$ python3 -q
>>> import numpy as np
>>> from numpy import linalg as LA
>>> np.set_printoptions(precision=1, suppress=True, linewidth=100, floatmode="fixed")
>>> def tidy(a):
...     return np.round(a, 1) + 0
... 
>>> feats = np.load("m.npy")
>>> print(tidy(feats))
[[-13.3  -0.3   1.3 -14.9]
 [  9.9  11.1  -7.3  11.2]
 [-13.1   3.9  -1.2 -14.6]
 [  4.2  16.2  -9.8   4.9]
 [  4.6  16.0  -9.7   5.4]
 [ -6.5 -14.7   9.1  -7.5]
 [ -7.3  14.8  -8.0  -7.9]
 [  8.9  12.4  -8.0  10.1]
 [  0.8 -17.3  10.0   0.7]
 [-13.3   0.2   1.0 -14.9]
 [  0.1 -17.3  10.1  -0.2]
 [-11.3   9.7  -4.7 -12.5]
 [ -7.7 -13.7   8.6  -8.9]]
>>> vec = np.array([0, -1, -3, 2])
>>> print(np.sign((feats @ vec).round(6)))
[-1.0  1.0 -1.0  1.0  1.0 -1.0 -1.0  1.0 -1.0 -1.0 -1.0 -1.0 -1.0]
>>> print(tidy(feats @ np.eye(4)[3]))
[-14.9  11.2 -14.6   4.9   5.4  -7.5  -7.9  10.1   0.7 -14.9  -0.2 -12.5  -8.9]
>>> print(tidy(np.einsum("ij,j->i", feats, vec)))
[-33.3  33.3 -29.4  23.0  24.0 -27.8  -6.6  31.8 -11.4 -33.0 -13.4 -20.6 -29.9]
>>> print(LA.norm(feats @ vec) <= LA.norm(feats, 2) * LA.norm(vec) + 1e-9)
True
>>> Uu, sigma, Vh = LA.svd(feats)
>>> print(np.argmax(sigma[:-1] / (sigma[1:] + 1e-6)) + 1)
2
>>> print(tidy(sigma))
[57.0 44.2  0.0  0.0]
>>> other = Uu[:, :2] @ np.diag(sigma[:2]) @ Vh[:2]
>>> print(LA.matrix_rank(other))
2
>>> print(LA.matrix_rank(feats, rtol=0.05))
2
>>> print(tidy(LA.norm(feats - other, 2)), tidy(sigma[2]))
0.0 0.0
>>> Ac = feats - feats.mean(axis=0)
>>> evecs = LA.svd(Ac)[2][:2]
>>> other = Ac - Ac @ evecs.T @ evecs
>>> print(tidy((Ac @ evecs.T).std(axis=0)))
[15.8 11.1]
>>> J = np.array([[0, 1, 3, 1, 2, 3], [0, 1, 3, 1, 2, 3]])
>>> print(J)
[[0 1 3 1 2 3]
 [0 1 3 1 2 3]]
>>> print(LA.cond(J) > 100)
True
>>> print([round(float(x), 1) for x in LA.svd(J, compute_uv=False)[:3]])
[6.9, 0.0]
>>> print(np.argsort(-LA.norm(J, axis=0).round(6), kind="stable")[:3])
[2 5 4]
>>> print(tidy(LA.norm(J, 2) / LA.norm(J)))
1.0
>>> rk = LA.matrix_rank(J)
>>> print(rk)
1
>>> null = LA.svd(J)[2][rk:].T
>>> print(tidy(null @ null.T))
[[ 1.0  0.0  0.0  0.0  0.0  0.0]
 [ 0.0  1.0 -0.1  0.0 -0.1 -0.1]
 [ 0.0 -0.1  0.6 -0.1 -0.2 -0.4]
 [ 0.0  0.0 -0.1  1.0 -0.1 -0.1]
 [ 0.0 -0.1 -0.2 -0.1  0.8 -0.2]
 [ 0.0 -0.1 -0.4 -0.1 -0.2  0.6]]
>>> print([int(LA.matrix_rank(np.delete(J, i, axis=0))) for i in range(2)])
[1, 1]
>>> print(tidy(J @ null))
[[0.0 0.0 0.0 0.0 0.0]
 [0.0 0.0 0.0 0.0 0.0]]
>>> print(LA.matrix_rank(J.T @ J), LA.matrix_rank(J @ J.T))
1 1
>>> print([round(float(x), 1) for x in LA.svd(feats, compute_uv=False)[:3]])
[57.0, 44.2, 0.0]
>>> print(tidy(J @ LA.pinv(J) @ J))
[[0.0 1.0 3.0 1.0 2.0 3.0]
 [0.0 1.0 3.0 1.0 2.0 3.0]]
>>> print(np.allclose(J[:-1].T @ LA.lstsq(J[:-1].T, J[-1])[0], J[-1]))
True
>>> try:
...     LA.inv(J)
... except LA.LinAlgError as e:
...     print(repr(e))
... 
LinAlgError('Last 2 dimensions of the array must be square')
>>> print(np.unique(J.round(6), axis=0).shape)
(1, 6)
>>> other = np.array([[2, 0, 2], [2, 5, 4]])
>>> W0 = np.block([[np.zeros((2, 2)), other], [other.T, np.zeros((3, 3))]])
>>> print(W0)
[[0.0 0.0 2.0 0.0 2.0]
 [0.0 0.0 2.0 5.0 4.0]
 [2.0 2.0 0.0 0.0 0.0]
 [0.0 5.0 0.0 0.0 0.0]
 [2.0 4.0 0.0 0.0 0.0]]
>>> rng = np.random.default_rng(30)
>>> idx = rng.permutation(5)
>>> print(idx)
[0 1 4 3 2]
>>> other = W0[idx][:, idx]
>>> print(np.allclose(other, W0))
False
